$ python -q
>>> import numpy as np
>>> import numpy.linalg as la
>>> np.set_printoptions(suppress=True, linewidth=100)
>>> def rnd(a):
...     return np.round(a, 2) + 0
... 
>>> M = np.load("data.npy")
>>> print(M)
[[  3  -3  -2  -1   3]
 [  0   0   0   1   4]
 [ -3   2  -1   0   6]
 [ -6   2  -1  -1   9]
 [ -9   0  -2  -3   9]
 [-11  -2  -1  -6   9]
 [ -8  -2  -2  -6   6]
 [-11  -5  -4  -8   9]
 [-13  -2  -3  -5   9]
 [-16   1   0  -8   6]
 [-17   3  -2  -7   4]
 [-14   4  -3  -9   2]
 [-14   5  -2 -11   5]
 [-17   7  -2 -13   5]
 [-20   9   0 -16   6]
 [-18  11   2 -19   8]
 [-20   9  -1 -18   6]
 [-19   8  -4 -15   8]
 [-22   7  -2 -17  10]
 [-19   9  -2 -15  12]
 [-20  12  -2 -17  12]
 [-18  12   1 -18  13]
 [-21  12   0 -16  13]
 [-24  10   2 -16  16]
 [-27  12   3 -17  13]
 [-30  15   3 -17  13]]
>>> cent = M[[2, 16]].astype(float)
>>> for _ in range(4):
...     labels = la.norm(M[:, None] - cent, axis=-1).argmin(axis=1)
...     cent = np.array([M[labels == j].mean(axis=0) for j in range(2)])
... 
>>> print(labels)
[0 0 0 0 0 0 0 0 0 0 0 0 0 1 1 1 1 1 1 1 1 1 1 1 1 1]
>>> print(rnd(cent[1] - cent[0]))
[-12.    10.     1.62 -11.54   4.15]
>>> labels = M[:, 1] > np.median(M[:, 1])
>>> r0 = M[labels].mean(axis=0) - M[~labels].mean(axis=0)
>>> print(rnd(r0))
[-12.    10.     1.62 -11.54   4.15]
>>> print(np.argsort(-np.abs(r0).round(6), kind="stable"))
[0 3 1 4 2]
>>> print(((M - M.mean(axis=0)) @ r0 > 0).astype(int))
[0 0 0 0 0 0 0 0 0 0 0 0 0 1 1 1 1 1 1 1 1 1 1 1 1 1]
>>> print(labels.astype(int))
[0 0 0 0 0 0 0 0 0 0 0 0 0 1 1 1 1 1 1 1 1 1 1 1 1 1]
>>> print((((M - M.mean(axis=0)) @ r0 > 0) == labels).mean())
1.0
>>> rng = np.random.default_rng(61434)
>>> labels = rng.permutation(5)
>>> M2 = M[:, labels] * rng.choice([-1, 1], 5)
>>> print(M2)
[[  1  -2   3  -3  -3]
 [ -1   0   0  -4   0]
 [  0  -1  -3  -6   2]
 [  1  -1  -6  -9   2]
 [  3  -2  -9  -9   0]
 [  6  -1 -11  -9  -2]
 [  6  -2  -8  -6  -2]
 [  8  -4 -11  -9  -5]
 [  5  -3 -13  -9  -2]
 [  8   0 -16  -6   1]
 [  7  -2 -17  -4   3]
 [  9  -3 -14  -2   4]
 [ 11  -2 -14  -5   5]
 [ 13  -2 -17  -5   7]
 [ 16   0 -20  -6   9]
 [ 19   2 -18  -8  11]
 [ 18  -1 -20  -6   9]
 [ 15  -4 -19  -8   8]
 [ 17  -2 -22 -10   7]
 [ 15  -2 -19 -12   9]
 [ 17  -2 -20 -12  12]
 [ 18   1 -18 -13  12]
 [ 16   0 -21 -13  12]
 [ 16   2 -24 -16  10]
 [ 17   3 -27 -13  12]
 [ 17   3 -30 -13  15]]
>>> U, _, VT = la.svd(M.T @ M2)
>>> print(rnd(la.lstsq(M, M2)[0]))
[[ 0.  0.  1.  0.  0.]
 [ 0.  0.  0.  0.  1.]
 [ 0.  1.  0.  0.  0.]
 [-1.  0.  0.  0.  0.]
 [ 0.  0.  0. -1.  0.]]
>>> print(rnd(U @ VT))
[[ 0.  0.  1.  0.  0.]
 [ 0.  0.  0.  0.  1.]
 [ 0.  1.  0.  0.  0.]
 [-1.  0.  0.  0.  0.]
 [ 0.  0.  0. -1.  0.]]
>>> m1 = np.maximum(np.array([[1],
...     [0],
...     [2],
...     [-2],
...     [0],
...     [2],
...     [-2],
...     [2],
...     [-1],
...     [-1],
...     [1],
...     [2],
...     [-2],
...     [-1],
...     [-1],
...     [1],
...     [1],
...     [-3],
...     [-3],
...     [1],
...     [-1],
...     [-1],
...     [-2],
...     [1],
...     [2],
...     [1],
...     [1],
...     [-3],
...     [0],
...     [1],
...     [3]]) @ np.array([[0, 0, 2, 3, 5, 3, 3, 1]]) + np.array([2, 0, 0, 1, 0, 2, 2, 1]), 0)
>>> print(m1)
[[ 2  0  2  4  5  5  5  2]
 [ 2  0  0  1  0  2  2  1]
 [ 2  0  4  7 10  8  8  3]
 [ 2  0  0  0  0  0  0  0]
 [ 2  0  0  1  0  2  2  1]
 [ 2  0  4  7 10  8  8  3]
 [ 2  0  0  0  0  0  0  0]
 [ 2  0  4  7 10  8  8  3]
 [ 2  0  0  0  0  0  0  0]
 [ 2  0  0  0  0  0  0  0]
 [ 2  0  2  4  5  5  5  2]
 [ 2  0  4  7 10  8  8  3]
 [ 2  0  0  0  0  0  0  0]
 [ 2  0  0  0  0  0  0  0]
 [ 2  0  0  0  0  0  0  0]
 [ 2  0  2  4  5  5  5  2]
 [ 2  0  2  4  5  5  5  2]
 [ 2  0  0  0  0  0  0  0]
 [ 2  0  0  0  0  0  0  0]
 [ 2  0  2  4  5  5  5  2]
 [ 2  0  0  0  0  0  0  0]
 [ 2  0  0  0  0  0  0  0]
 [ 2  0  0  0  0  0  0  0]
 [ 2  0  2  4  5  5  5  2]
 [ 2  0  4  7 10  8  8  3]
 [ 2  0  2  4  5  5  5  2]
 [ 2  0  2  4  5  5  5  2]
 [ 2  0  0  0  0  0  0  0]
 [ 2  0  0  1  0  2  2  1]
 [ 2  0  2  4  5  5  5  2]
 [ 2  0  6 10 15 11 11  4]]
>>> gram = np.cov(M, rowvar=False)
>>> print(np.argwhere(np.triu(np.abs(np.corrcoef(M.T)) > 0.8, 1)))
[[0 1]
 [0 3]
 [1 3]]
>>> r0, r1 = m1[13], m1[28]
>>> print(r0 @ r1)
4
>>> pr = (r0 @ r1) / (r0 @ r0) * r0
>>> print((r1 - pr) @ r0)
0.0
>>> print(pr)
[2. 0. 0. 0. 0. 0. 0. 0.]
>>> U, s, VT = la.svd(m1)
>>> print(rnd(s))
[55.57  8.44  3.85  0.    0.    0.    0.    0.  ]
>>> print(np.argmax(s[:-1] / (s[1:] + 1e-6)) + 1)
3
>>> M2 = U[:, :3] @ np.diag(s[:3]) @ VT[:3]
>>> print(la.matrix_rank(m1, rtol=0.05))
3
>>> print([round(float(x), 2) for x in la.svd(m1, compute_uv=False)[:3]])
[55.57, 8.44, 3.85]
>>> print(la.matrix_rank(m1, rtol=0.1))
2
>>> print(rnd(la.norm(m1, 2) / la.norm(m1)))
0.99
>>> print(np.argsort(-la.norm(m1, axis=0).round(6), kind="stable")[:3])
[4 5 6]
>>> U, s, VT = la.svd(m1, full_matrices=False)
>>> print(rnd(s / s[0]))
[1.   0.15 0.07 0.   0.   0.   0.   0.  ]
>>> print(U.shape, s.shape, VT.shape)
(31, 8) (8,) (8, 8)
>>> print(np.abs(U[:, 0]).round(6).argmax())
30
>>> print(rnd(U.T @ m1 @ VT.T))
[[55.57  0.    0.    0.    0.    0.    0.    0.  ]
 [ 0.    8.44  0.    0.    0.    0.    0.    0.  ]
 [ 0.    0.    3.85  0.    0.    0.    0.    0.  ]
 [ 0.    0.    0.    0.    0.    0.    0.    0.  ]
 [ 0.    0.    0.    0.    0.    0.    0.    0.  ]
 [ 0.    0.    0.    0.    0.    0.    0.    0.  ]
 [ 0.    0.    0.    0.    0.    0.    0.    0.  ]
 [ 0.    0.    0.    0.    0.    0.    0.    0.  ]]
>>> print(rnd(U.T @ U))
[[1. 0. 0. 0. 0. 0. 0. 0.]
 [0. 1. 0. 0. 0. 0. 0. 0.]
 [0. 0. 1. 0. 0. 0. 0. 0.]
 [0. 0. 0. 1. 0. 0. 0. 0.]
 [0. 0. 0. 0. 1. 0. 0. 0.]
 [0. 0. 0. 0. 0. 1. 0. 0.]
 [0. 0. 0. 0. 0. 0. 1. 0.]
 [0. 0. 0. 0. 0. 0. 0. 1.]]
>>> print((s > 1e-8).sum())
3
>>> print(rnd(np.cumsum(s ** 2) / np.sum(s ** 2)))
[0.97 1.   1.   1.   1.   1.   1.   1.  ]
>>> print(rnd(s))
[55.57  8.44  3.85  0.    0.    0.    0.    0.  ]
>>> M2 = np.array([[1], [5], [4], [-2]])
>>> cent = np.array([[1, 3, 0, 4, 5, 3, 0, 5]])
>>> X = M2 @ cent
>>> print(X)
[[  1   3   0   4   5   3   0   5]
 [  5  15   0  20  25  15   0  25]
 [  4  12   0  16  20  12   0  20]
 [ -2  -6   0  -8 -10  -6   0 -10]]
>>> M2 = X / la.norm(X, axis=1, keepdims=True)
>>> gram = M2 @ M2.T
>>> print(rnd(gram))
[[ 1.  1.  1. -1.]
 [ 1.  1.  1. -1.]
 [ 1.  1.  1. -1.]
 [-1. -1. -1.  1.]]
>>> print((np.abs(gram) > 0.9).astype(int))
[[1 1 1 1]
 [1 1 1 1]
 [1 1 1 1]
 [1 1 1 1]]
>>> print(rnd(la.norm(M2, axis=1)))
[1. 1. 1. 1.]
>>> A = np.load("m.npy")
>>> print(rnd(A))
[[-0.21  0.89 -0.19 -0.32]
 [-0.18  0.11  0.78  0.13]
 [-0.67 -0.01 -0.22  0.62]
 [-0.11 -0.08  0.41 -0.37]
 [ 0.53  0.42  0.23  0.59]
 [ 0.42 -0.07 -0.29  0.05]]
>>> proj = A @ la.solve(A.T @ A, A.T)
>>> print(rnd((np.eye(6) - proj) @ A))
[[0. 0. 0. 0.]
 [0. 0. 0. 0.]
 [0. 0. 0. 0.]
 [0. 0. 0. 0.]
 [0. 0. 0. 0.]
 [0. 0. 0. 0.]]
>>> print(la.matrix_rank(np.eye(6) - proj))
2
>>> print(rnd(la.eigvalsh(proj)))
[0. 0. 1. 1. 1. 1.]
>>> data = np.array([[0, 0, 0, 0, 1, 0],
...     [0, 0, 1, 1, 0, 1],
...     [0, 1, 0, 0, 0, 1],
...     [0, 1, 0, 0, 1, 0],
...     [1, 0, 0, 1, 0, 0],
...     [0, 1, 1, 0, 0, 0]])
>>> x = np.array([-2, -2, -3, -2, 1, 0])
>>> h1 = np.maximum(data @ x, 0)
>>> print(data * (h1 > 1e-9)[:, None])
[[0 0 0 0 1 0]
 [0 0 0 0 0 0]
 [0 0 0 0 0 0]
 [0 0 0 0 0 0]
 [0 0 0 0 0 0]
 [0 0 0 0 0 0]]
>>> print(data.T @ h1)
[0 0 0 0 1 0]
>>> print(np.maximum(data @ (3 * x), 0))
[3 0 0 0 0 0]
>>> print(rnd(np.tanh(data @ x)))
[ 0.76 -1.   -0.96 -0.76 -1.   -1.  ]
>>> print(rnd(la.norm(data, "nuc")))
7.55
>>> print(rnd(la.norm(data, axis=0)))
[1.   1.73 1.41 1.41 1.41 1.41]
>>> print(rnd(la.norm(data[4] - data[0])))
1.73
>>> print(rnd(la.norm(data, axis=1)))
[1.   1.73 1.41 1.41 1.41 1.41]
>>> print(data[4] @ data[0])
0
>>> M2 = data / np.sqrt((data ** 2).mean(axis=1, keepdims=True))
>>> print(la.matrix_rank(data - data.mean(axis=1, keepdims=True)))
5
>>> print(rnd(la.norm(M2, axis=1)))
[2.45 2.45 2.45 2.45 2.45 2.45]
>>> r0 = np.array([0, 3, 2, 0, 4, 5])
>>> M2 = data + np.outer(r0, np.eye(6)[1])
>>> print(la.matrix_rank(la.inv(M2) - la.inv(data), tol=1e-8))
1
>>> print(M2)
[[0. 0. 0. 0. 1. 0.]
 [0. 3. 1. 1. 0. 1.]
 [0. 3. 0. 0. 0. 1.]
 [0. 1. 0. 0. 1. 0.]
 [1. 4. 0. 1. 0. 0.]
 [0. 6. 1. 0. 0. 0.]]
